% python3 -q
>>> import numpy as np
>>> import numpy.linalg as la
>>> np.set_printoptions(suppress=True, linewidth=100)
>>> X = np.array([[5, 1, -2], [-6, 9, 5], [-8, 6, 6]])
>>> print(X)
[[ 5  1 -2]
 [-6  9  5]
 [-8  6  6]]
>>> print((X + X.T) / 2)
[[ 5.  -2.5 -5. ]
 [-2.5  9.   5.5]
 [-5.   5.5  6. ]]
>>> print(np.allclose(X @ X.T, X.T @ X))
False
>>> print(X @ X)
[[  35    2  -17]
 [-124  105   87]
 [-124   82   82]]
>>> r0 = np.array([5, 1])
>>> print(np.array([np.convolve(row, r0, "same") for row in X]))
[[ 25  10  -9]
 [-30  39  34]
 [-40  22  36]]
>>> print(np.polyval(r0, X[1]))
[-29  46  26]
>>> rng = np.random.default_rng(288)
>>> lab = rng.permutation(3)
>>> print(lab)
[1 0 2]
>>> out = X[lab][:, lab]
>>> print(np.diag(out))
[9 5 6]
>>> print(np.trace(out))
20
>>> print(round(la.det(out), 3), round(la.det(X[lab]), 3))
44.0 -44.0
>>> print(out)
[[ 9 -6  5]
 [ 1  5 -2]
 [ 6 -8  6]]
>>> print(np.einsum("ij,ji->", X, X))
222
>>> print(np.kron(np.eye(2, dtype=int), X))
[[ 5  1 -2  0  0  0]
 [-6  9  5  0  0  0]
 [-8  6  6  0  0  0]
 [ 0  0  0  5  1 -2]
 [ 0  0  0 -6  9  5]
 [ 0  0  0 -8  6  6]]
>>> print(np.einsum("ii->", X))
20
>>> print(np.round(np.poly(X), 3))
[  1. -20.  89. -44.]
>>> print(np.round(la.eigvals(X), 3))
[13.768  5.668  0.564]
>>> K = np.loadtxt("m.csv", delimiter=",")
>>> print(K)
[[ 0.     4.513 -0.571]
 [ 0.     4.509 -0.57 ]
 [ 0.     0.119  0.124]
 [ 0.    -0.086  0.067]
 [ 0.    -0.097  0.06 ]
 [ 0.    -0.092  0.014]
 [ 0.     1.235  0.713]
 [ 0.     1.49   1.036]
 [ 0.     2.215  2.63 ]
 [ 0.     2.28   2.865]
 [ 0.     2.482  3.878]
 [ 0.     2.627  6.535]]
>>> # rows and columns are dependent
>>> print(round(float(la.norm(K, 1)), 3), round(la.norm(K, np.inf), 3))
21.745 9.162
>>> print(round(float(la.norm(K[3], 1)), 3), np.round(la.norm(K[3], np.inf), 3))
0.153 0.086
>>> print(la.norm(K, axis=1).argmax())
11
>>> print(round(float(la.norm(K) ** 2 / la.norm(K, 2) ** 2), 3))
1.322
>>> print(np.round(la.norm(K, "nuc"), 3))
16.289
>>> print(np.argsort(-la.norm(K, axis=0).round(6), kind="stable")[:3])
[2 1 0]
>>> left, s, Vh = la.svd(K)
>>> vecs = Vh[:(s > 1e-8).sum()]
>>> x = K[3] + 4 * K[8] + rng.integers(2) * np.eye(3)[2]
>>> print(x)
[ 0.     8.774 10.587]
>>> print(la.matrix_rank(np.vstack([K, x])))
2
>>> print(np.allclose(vecs.T @ vecs @ x, x))
True
>>> print(np.round(la.norm(x - vecs.T @ vecs @ x), 3))
0.0
>>> print(np.round(np.diag(vecs.T @ vecs), 3))
[0. 1. 1.]
>>> m1 = np.load("data.npy")
>>> print(m1)
[[-12 -11  -4  23]
 [ -6  19   5 -13]
 [-10  -1  -1  11]]
>>> rk = la.matrix_rank(m1)
>>> print(rk)
2
>>> null = la.svd(m1)[2][rk:].T
>>> print([int(la.matrix_rank(m1[:i])) for i in range(1, len(m1) + 1)])
[1, 2, 2]
>>> print([int(la.matrix_rank(m1[:, :j + 1])) for j in range(4)])
[1, 2, 2, 2]
>>> print([int(la.matrix_rank(np.delete(m1, i, axis=0))) for i in range(3)])
[2, 2, 2]
>>> out = m1[0, 0] * m1[1:] - np.outer(m1[1:, 0], m1[0])
>>> print(out)
[[   0 -294  -84  294]
 [   0  -98  -28   98]]
>>> print(np.round(m1[:, 0] / m1[0, 0], 3))
[1.    0.5   0.833]
>>> print(np.flatnonzero(~out.round(6).any(axis=1)))
[]
>>> J = np.load("arr.npy")
>>> print(J)
[[2 2 2 2]
 [2 4 4 4]
 [2 4 6 6]
 [2 4 6 8]]
>>> # symmetric
>>> t3 = np.stack([J, 5 * J, J[::-1]])
>>> print(np.einsum("bij,cij->bc", t3, t3))
[[ 280 1400  216]
 [1400 7000 1080]
 [ 216 1080  280]]
>>> print((t3 @ J.T).shape)
(3, 4, 4)
>>> print(t3.shape)
(3, 4, 4)
>>> print(np.round(la.svd(J, compute_uv=False), 3))
[16.582  2.     0.852  0.566]
>>> print(np.unravel_index(np.abs(J).argmax(), J.shape))
(np.int64(3), np.int64(3))
>>> print(round(float(la.norm(J)), 3))
16.733
>>> J[:, 4]
Traceback (most recent call last):
  File "<python-input-63>", line 1, in <module>
    J[:, 4]
    ~^^^^^^
IndexError: index 4 is out of bounds for axis 1 with size 4
>>> print(np.abs(J).max())
8
>>> print(J.sum(axis=1))
[ 8 14 18 20]
>>> print(J.shape)
(4, 4)
>>> evals, vecs = la.eigh(J)
>>> x = np.array([7, 9, 2, 0])
>>> print(np.round(vecs * np.abs(evals) @ vecs.T, 3))
[[2. 2. 2. 2.]
 [2. 4. 4. 4.]
 [2. 4. 6. 6.]
 [2. 4. 6. 8.]]
>>> print(np.round(x @ J @ x / (x @ x), 3), round(float(evals[0]), 3), round(float(evals[-1]), 3))
6.701 0.566 16.582
>>> print(np.round(vecs * np.sqrt(evals) @ vecs.T, 3))
[[1.219 0.519 0.372 0.324]
 [0.519 1.592 0.844 0.697]
 [0.372 0.844 1.916 1.216]
 [0.324 0.697 1.216 2.435]]
>>> proj = np.triu(np.array([[-2, 1, 0, 2], [-2, -2, 1, 0], [1, -2, 2, 2], [-2, -1, 2, 1]]), 1) + np.eye(4)
>>> out = proj @ J @ la.inv(proj)
>>> print(round(la.det(out), 3))
16.0
>>> print(np.trace(out), np.trace(J))
20.0 20
>>> print(out)
[[  8.   6.  12. -18.]
 [  4.   4.   6. -10.]
 [  6.   6.  12. -14.]
 [  2.   2.   4.  -4.]]
>>> evals, vecs = la.eig(out)
>>> print(round(float(np.prod(evals)), 3))
16.0
>>> print(np.round(np.sort(la.eigvals(out @ out)), 3))
[  0.321   0.726   4.    274.953]
>>> print(np.round(np.sort(la.eigvals(out.T)), 3))
[ 0.566  0.852  2.    16.582]
>>> print(evals.round(3))
[16.582  2.     0.852  0.566]
>>> data = np.array([[-0.2, -0.2, -0.3],
...     [0.1, 1.2, 1.5],
...     [0.9, 0.9, -1.6],
...     [-1.0, 1.1, -2.5],
...     [0.1, 0.8, 1.1],
...     [-0.9, -1.4, -0.3],
...     [-1.3, -1.1, -1.2],
...     [0.8, -0.5, 1.7],
...     [-0.9, -0.3, 0.7],
...     [1.0, -2.7, 1.2],
...     [1.4, 0.3, 2.6],
...     [-0.9, 0.1, -1.4]])
>>> data[10] *= 20
>>> print(data)
[[-0.2 -0.2 -0.3]
 [ 0.1  1.2  1.5]
 [ 0.9  0.9 -1.6]
 [-1.   1.1 -2.5]
 [ 0.1  0.8  1.1]
 [-0.9 -1.4 -0.3]
 [-1.3 -1.1 -1.2]
 [ 0.8 -0.5  1.7]
 [-0.9 -0.3  0.7]
 [ 1.  -2.7  1.2]
 [28.   6.  52. ]
 [-0.9  0.1 -1.4]]
>>> # row 10 is much longer than the rest
>>> G = np.cov(data, rowvar=False)
>>> print(round(np.corrcoef(data[:, 0], data[:, 1])[0, 1], 3))
0.833
>>> print(np.round(la.eigvalsh(G)[::-1], 3))
[297.684   1.432   0.433]
>>> print(G.shape)
(3, 3)
>>> print(np.round(np.polyfit(data[:, 0], data[:, 1], 1), 3))
[ 0.216 -0.138]
>>> print(np.round(data.std(axis=0), 3))
[ 7.835  2.035 14.459]
>>> print(np.argwhere(np.triu(np.abs(np.corrcoef(data.T)) > 0.8, 1)))
[[0 1]
 [0 2]
 [1 2]]
>>> out = data / np.sqrt((data ** 2).mean(axis=1, keepdims=True))
>>> print(out[2].round(3))
[ 0.762  0.762 -1.355]
>>> print(la.matrix_rank(data - data.mean(axis=1, keepdims=True)))
2
>>> dist = la.norm(data[:, None] - data[None], axis=-1)
>>> print((dist + 1e9 * np.eye(12)).round(6).argmin(axis=1))
[ 8  4 11 11  1  6  5  4  0  7  7  6]
>>> print(np.round(la.norm(data - data.mean(axis=0), axis=1), 3))
[ 5.137  3.529  6.     7.478  3.777  5.732  6.595  2.99   4.71   4.439 54.605  6.413]
>>> print(dist.mean(axis=1).argmax())
10
>>> print(dist[7].round(3))
[ 2.256  1.849  3.586  4.841  1.594  2.775  3.63   0.     1.982  2.265 57.552  3.586]
>>> print(np.flatnonzero(dist[7] < dist.mean() / 2))
[ 0  1  2  3  4  5  6  7  8  9 11]
>>> print(np.round(la.norm(data, axis=1), 3))
[ 0.412  1.924  2.045  2.909  1.364  1.691  2.083  1.944  1.179  3.119 59.363  1.667]
>>> lab = data[:, 1] > np.median(data[:, 1])
>>> r0 = data[lab].mean(axis=0) - data[~lab].mean(axis=0)
>>> print(r0.round(3))
[4.783 2.717 7.883]
>>> print(np.round((((data - data.mean(axis=0)) @ r0 > 0) == lab).mean(), 3))
0.583
>>> print(np.argsort(-np.abs(r0).round(6), kind="stable"))
[2 0 1]
>>> M = np.loadtxt("out9.csv", delimiter=",")
>>> print(M)
[[-3. -2. -1.]
 [ 0.  1.  2.]
 [ 3.  4.  5.]]
>>> # rows and columns are dependent
>>> print(la.lstsq(M[:-1].T, M[-1])[2])
2
>>> print(round(float(np.trace(la.pinv(M) @ M)), 3))
2.0
>>> print(np.allclose(M[:-1].T @ la.lstsq(M[:-1].T, M[-1])[0], M[-1]))
True
>>> arr, _ = la.qr(np.array([[-0.5, 0.1, -0.4, 1.0],
...     [-0.8, -1.6, -2.1, 0.8],
...     [0.5, -0.3, -2.5, 0.0],
...     [1.0, 0.5, 0.3, 0.6]]))
>>> print(arr.round(3))
[[-0.342  0.355 -0.62   0.611]
 [-0.547 -0.764  0.16   0.301]
 [ 0.342 -0.507 -0.744 -0.269]
 [ 0.684 -0.18   0.19   0.681]]
>>> # orthonormal columns
>>> r0 = np.array([-4, 4, 3, -2])
>>> out = arr + np.outer(r0, np.eye(4)[1])
>>> print(round(la.det(out) / la.det(arr), 3), round(float(1 + la.solve(arr, r0)[1]), 3))
-4.638 -4.638
>>> feats = np.load("layer1.npy")
>>> print(feats)
[[-3  0  0  2]
 [-1  0 -1  0]
 [ 0  0  3  2]]
>>> # rank 2
>>> left, s, Vh = la.svd(feats)
>>> vecs = Vh[:(s > 1e-8).sum()]
>>> x = feats[0] + 4 * feats[2] + rng.integers(2) * np.eye(4)[2]
>>> print(x)
[-3.  0. 12. 10.]
>>> print(np.round(la.norm(x - vecs.T @ vecs @ x), 3))
0.0
>>> print(np.allclose(vecs.T @ vecs @ x, x))
True
>>> print(np.round(np.diag(vecs.T @ vecs), 3))
[0.765 0.    0.765 0.471]
>>> x = np.array([-3, 2, 0, -2])
>>> print(feats * x)
[[ 9  0  0 -4]
 [ 3  0  0  0]
 [ 0  0  0 -4]]
>>> print(feats @ np.eye(4)[2])
[ 0. -1.  3.]
>>> print((feats @ x).argmax())
0
>>> print(feats @ x)
[ 5  3 -4]
